>>> import numpy as np
>>> import numpy.linalg as la
>>> np.set_printoptions(precision=2, suppress=True, linewidth=100, floatmode="fixed")
>>> E = 0.5 ** np.abs(np.subtract.outer(np.arange(7), np.arange(7)))
>>> E
array([[1.00, 0.50, 0.25, 0.12, 0.06, 0.03, 0.02],
       [0.50, 1.00, 0.50, 0.25, 0.12, 0.06, 0.03],
       [0.25, 0.50, 1.00, 0.50, 0.25, 0.12, 0.06],
       [0.12, 0.25, 0.50, 1.00, 0.50, 0.25, 0.12],
       [0.06, 0.12, 0.25, 0.50, 1.00, 0.50, 0.25],
       [0.03, 0.06, 0.12, 0.25, 0.50, 1.00, 0.50],
       [0.02, 0.03, 0.06, 0.12, 0.25, 0.50, 1.00]])
>>> # symmetric, so the eigenvalues are real
>>> x0 = np.array([-2, 3, 0, 3, 2, 0, 3])
>>> rhs = E @ x0
>>> b, lr = np.zeros(7), 1 / la.norm(E, 2) ** 2
>>> for i in range(300):
...     b -= lr * E.T @ (E @ b - rhs)
...     if i % 50 == 0: print(i, round(la.norm(E @ b - rhs), 2))
... 
0 2.36
50 0.45
100 0.14
150 0.04
200 0.01
250 0.0
>>> np.round(la.cond(E), 2)
np.float64(7.18)
>>> Lm = la.cholesky(E)
>>> round(float(np.prod(np.diag(Lm)) ** 2), 2), np.round(la.det(E), 2)
(0.18, np.float64(0.18))
>>> np.diag(Lm) ** 2
array([1.00, 0.75, 0.75, 0.75, 0.75, 0.75, 0.75])
>>> la.matrix_rank(E)
np.int64(7)
>>> E.sum(axis=0)
array([1.98, 2.47, 2.69, 2.75, 2.69, 2.47, 1.98])
>>> E.shape
(7, 7)
>>> E.mean(axis=0)
array([0.28, 0.35, 0.38, 0.39, 0.38, 0.35, 0.28])
>>> np.diff(E, axis=0)
array([[-0.50,  0.50,  0.25,  0.12,  0.06,  0.03,  0.02],
       [-0.25, -0.50,  0.50,  0.25,  0.12,  0.06,  0.03],
       [-0.12, -0.25, -0.50,  0.50,  0.25,  0.12,  0.06],
       [-0.06, -0.12, -0.25, -0.50,  0.50,  0.25,  0.12],
       [-0.03, -0.06, -0.12, -0.25, -0.50,  0.50,  0.25],
       [-0.02, -0.03, -0.06, -0.12, -0.25, -0.50,  0.50]])
>>> np.count_nonzero(E)
np.int64(49)
>>> F = np.load("run7.npy")
>>> F
array([[ 0.30,  0.10, -1.00, -1.00],
       [ 0.40,  0.60,  0.80,  0.10],
       [-0.20,  3.30, -1.60,  0.00],
       [ 0.00,  0.43,  0.36,  0.16]])
>>> Q, evecs = la.qr(F[:, :1])[0], la.qr(F[:, 1:])[0]
>>> sig = la.svd(Q.T @ evecs, compute_uv=False)
>>> np.degrees(np.arccos(sig.clip(0, 1)))
array([11.79])
>>> sig
array([0.98])
>>> (sig > 0.9).sum()
np.int64(1)
>>> X = np.load("data.npy")
>>> X
array([[ 4, -3, -3, -5, -1,  4, -4, -4,  1,  5, -5, -2,  4],
       [ 1, -6, -6, -8, -4,  1, -7, -7, -2,  2, -8, -5,  1],
       [ 7,  0,  0, -2,  2,  7, -1, -1,  4,  8, -2,  1,  7],
       [ 1, -6, -6, -8, -4,  1, -7, -7, -2,  2, -8, -5,  1],
       [ 7,  0,  0, -2,  2,  7, -1, -1,  4,  8, -2,  1,  7],
       [ 4, -3, -3, -5, -1,  4, -4, -4,  1,  5, -5, -2,  4],
       [ 7,  0,  0, -2,  2,  7, -1, -1,  4,  8, -2,  1,  7]])
>>> # rank 2
>>> [round(float(x), 2) for x in la.svd(X, compute_uv=False)[:3]]
[34.95, 23.72, 0.0]
>>> np.argsort(-la.norm(X, axis=0).round(6), kind="stable")[:3]
array([ 9,  3, 10])
>>> la.cond(X) > 100
np.True_
>>> la.matrix_rank(X, rtol=0.1)
np.int64(2)
